% python3 -q
>>> import numpy as np
>>> np.set_printoptions(suppress=True, linewidth=160)
>>> data = np.load("m.npy")
>>> print(data)
[[-1 -2 -3  2]
 [ 1  2  3 -2]
 [ 3  6  9 -6]
 [ 0  0  0  0]
 [-2 -4 -6  4]
 [-3 -6 -9  6]]
>>> print(round(np.linalg.norm(data, 2) / np.linalg.norm(data), 2))
1.0
>>> print(np.linalg.matrix_rank(data, rtol=0.1))
1
>>> print([round(float(x), 2) for x in np.linalg.svd(data, compute_uv=False)[:3]])
[20.78, 0.0, 0.0]
>>> rk = np.linalg.matrix_rank(data)
>>> print(rk)
1
>>> null = np.linalg.svd(data)[2][rk:].T
>>> print(null.shape)
(4, 3)
>>> print([int(np.linalg.matrix_rank(data[:, :j + 1])) for j in range(4)])
[1, 1, 1, 1]
>>> print([int(np.linalg.matrix_rank(np.delete(data, i, axis=0))) for i in range(6)])
[1, 1, 1, 1, 1, 1]
>>> U, sig, vt = np.linalg.svd(data)
>>> V = vt[:(sig > 1e-8).sum()]
>>> rng = np.random.default_rng(32393)
>>> x0 = data[4] + -2 * data[0] + rng.integers(2) * np.eye(4)[2]
>>> print(x0)
[0. 0. 1. 0.]
>>> print(np.linalg.matrix_rank(np.vstack([data, x0])))
2
>>> print(np.round(np.diag(V.T @ V), 2))
[0.06 0.22 0.5  0.22]
>>> print(np.allclose(V.T @ V @ x0, x0))
False
>>> print(np.round(np.linalg.norm(x0 - V.T @ V @ x0), 2))
0.71
>>> J = np.load("case4.npy")
>>> print(J)
[[ 1  1  4]
 [ 1  1  4]
 [-4 -4 -1]
 [ 0  0  3]]
>>> r0, r1 = J[3], J[1]
>>> print(r0 @ r0)
9
>>> print(r0 @ r1)
12
>>> pr = (r0 @ r1) / (r0 @ r0) * r0
>>> print(np.linalg.matrix_rank(np.outer(r0, r1)))
1
>>> print(r1 - pr)
[1. 1. 0.]
>>> F = np.loadtxt("out16.csv", delimiter=",")
>>> print(F)
[[-2. -2.  2.  3. -3.  0.]
 [ 1.  4.  4.  1.  0. -7.]
 [-1.  5.  2. -2. -2.  0.]
 [ 0.  0.  0.  0.  0.  0.]
 [-3.  4.  2. -5.  0.  1.]
 [-4.  1.  3. -3. -1. -2.]
 [-5.  0.  3.  0. -3.  1.]
 [ 0.  2.  1. -2.  0.  0.]
 [ 0.  2.  1. -2.  0.  0.]
 [ 0.  0.  0.  2.  3. -3.]
 [-3.  4.  2. -3.  3. -2.]
 [ 0.  2.  1. -2.  0.  0.]
 [-3.  2.  1. -3.  0.  1.]
 [-6. -1.  5.  2. -1. -5.]
 [ 0.  2.  1.  0.  3. -3.]
 [-3.  3.  4.  1. -5.  0.]
 [-1. -1.  2.  0. -1. -3.]
 [ 0.  0.  0.  0.  0.  0.]
 [ 0.  0.  0.  2.  3. -3.]]
>>> x0 = np.array([-1, 0, 2])
>>> a = np.maximum(J @ x0, 0)
>>> print(a)
[7 7 2 6]
>>> print(np.maximum(J @ x0, 0) - np.maximum(-J @ x0, 0))
[7 7 2 6]
>>> print(np.flatnonzero(a > 1e-9))
[0 1 2 3]
>>> print(np.round(np.tanh(J @ x0), 2))
[1.   1.   0.96 1.  ]
>>> print(J * (a > 1e-9)[:, None])
[[ 1  1  4]
 [ 1  1  4]
 [-4 -4 -1]
 [ 0  0  3]]
>>> print(J.T @ a)
[ 6  6 72]
>>> cen = F - F.mean(axis=1)
Traceback (most recent call last):
  File "<python-input-40>", line 1, in <module>
    cen = F - F.mean(axis=1)
          ~~^~~~~~~~~~~~~~~~
ValueError: operands could not be broadcast together with shapes (19,6) (19,) 
>>> cen = F - F.mean(axis=0)
>>> U, sig, vt = np.linalg.svd(cen, full_matrices=False)
>>> print(np.linalg.matrix_rank(cen))
6
>>> print(np.round(vt[0] * np.sign(vt[0, np.abs(vt[0]).argmax()]), 2))
[-0.3   0.33  0.08 -0.57 -0.37  0.58]
>>> print(np.round(np.abs(vt[-1]), 2))
[0.29 0.17 0.79 0.03 0.35 0.38]
>>> print(np.abs(U[:, 0]).argmax())
4
>>> print(np.round(sig ** 2 / (sig ** 2).sum(), 2) + 0)
[0.34 0.32 0.2  0.11 0.03 0.  ]
>>> print(np.searchsorted(np.cumsum(sig ** 2) / (sig ** 2).sum(), 0.9) + 1)
4
>>> print(sig.round(2))
[12.32 11.79  9.3   7.06  3.54  0.91]
>>> Y = np.c_[F[:, :5] @ np.array([[5, 2, 5, 1, 1],
...     [4, 1, 0, 2, 3],
...     [0, 0, 3, 0, 0],
...     [5, 0, 2, 0, 2],
...     [1, 3, 1, 5, 5]]), np.array([-1, -1, -2, -2, 0, 0, 2, -1, 1, 1, 0, 0, 2, -2, 0, 1, 2, -2, 0])]
>>> print(Y)
[[ -6. -15.  -1. -21. -17.  -1.]
 [ 26.   6.  19.   9.  15.  -1.]
 [  3.  -3.  -5.  -1.   0.  -2.]
 [  0.   0.   0.   0.   0.  -2.]
 [-24.  -2. -19.   5.  -1.   0.]
 [-32. -10. -18.  -7. -12.   0.]
 [-28. -19. -19. -20. -20.   2.]
 [ -2.   2.  -1.   4.   2.  -1.]
 [ -2.   2.  -1.   4.   2.   1.]
 [ 13.   9.   7.  15.  19.   1.]
 [-11.   7. -12.  20.  18.   0.]
 [ -2.   2.  -1.   4.   2.   0.]
 [-22.  -4. -18.   1.  -3.   2.]
 [-25. -16. -12. -13. -10.  -2.]
 [ 11.  11.   6.  19.  21.   0.]
 [ -3. -18.  -6. -22. -17.   1.]
 [-10.  -6.   0.  -8.  -9.   2.]
 [  0.   0.   0.   0.   0.  -2.]
 [ 13.   9.   7.  15.  19.   0.]]
>>> print(np.linalg.matrix_rank(np.c_[F, Y]))
7
>>> P = F @ np.linalg.solve(F.T @ F, F.T)
>>> print(np.allclose(P @ P, P))
True
>>> print(np.round(np.diag(P), 2))
[0.37 0.68 0.5  0.   0.32 0.45 0.32 0.2  0.2  0.25 0.39 0.2  0.21 0.53 0.26 0.53 0.33 0.   0.25]
>>> print(np.round(P @ F[:, 0], 2) + 0)
[-2.  1. -1.  0. -3. -4. -5.  0.  0.  0. -3.  0. -3. -6.  0. -3. -1.  0.  0.]
>>> print(np.linalg.matrix_rank(np.eye(19) - P))
13
>>> Y = np.array([[-0.8], [0.3], [0.0], [-0.6]])
>>> cent = np.array([[1.2, 1.0, 1.4]])
>>> W0 = Y @ cent
>>> print(W0.round(2))
[[-0.96 -0.8  -1.12]
 [ 0.36  0.3   0.42]
 [ 0.    0.    0.  ]
 [-0.72 -0.6  -0.84]]
>>> print(np.round(np.linalg.norm(W0, 2) / np.linalg.norm(W0), 2))
1.0
>>> print(np.linalg.matrix_rank(W0, rtol=0.1))
1
>>> print([round(float(x), 2) for x in np.linalg.svd(W0, compute_uv=False)[:3]])
[2.19, 0.0, 0.0]
>>> t3 = np.stack([W0, -1 * W0, W0[::-1]])
>>> print(t3.shape)
(3, 4, 3)
>>> print(np.linalg.matrix_rank(t3))
[1 1 1]
>>> print(np.round(t3.sum(axis=0), 2))
[[-0.72 -0.6  -0.84]
 [ 0.    0.    0.  ]
 [ 0.36  0.3   0.42]
 [-0.96 -0.8  -1.12]]
>>> print(np.round(np.einsum("bij,cij->bc", t3, t3), 2))
[[ 4.8  -4.8   4.22]
 [-4.8   4.8  -4.22]
 [ 4.22 -4.22  4.8 ]]
>>> print(np.round(W0 @ np.linalg.pinv(W0) @ W0, 2))
[[-0.96 -0.8  -1.12]
 [ 0.36  0.3   0.42]
 [ 0.    0.    0.  ]
 [-0.72 -0.6  -0.84]]
>>> print(np.abs(np.diag(np.linalg.qr(W0)[1])) > 1e-9)
[ True False False]
>>> try:
...     np.linalg.inv(W0)
... except np.linalg.LinAlgError as e:
...     print(repr(e))
... 
LinAlgError('Last 2 dimensions of the array must be square')
>>> print(np.allclose(W0[:-1].T @ np.linalg.lstsq(W0[:-1].T, W0[-1])[0], W0[-1]))
True
>>> print(np.unique(W0.round(6), axis=0).shape)
(4, 3)
>>> rk = np.linalg.matrix_rank(W0)
>>> print(rk)
1
>>> null = np.linalg.svd(W0)[2][rk:].T
>>> print([int(np.linalg.matrix_rank(W0[:, :j + 1])) for j in range(3)])
[1, 1, 1]
>>> print(np.linalg.matrix_rank(W0.T @ W0), np.linalg.matrix_rank(W0 @ W0.T))
1 1
>>> print(np.round(W0 @ null, 2) + 0)
[[0. 0.]
 [0. 0.]
 [0. 0.]
 [0. 0.]]
>>> print([int(np.linalg.matrix_rank(W0[:i])) for i in range(1, len(W0) + 1)])
[1, 1, 1, 1]
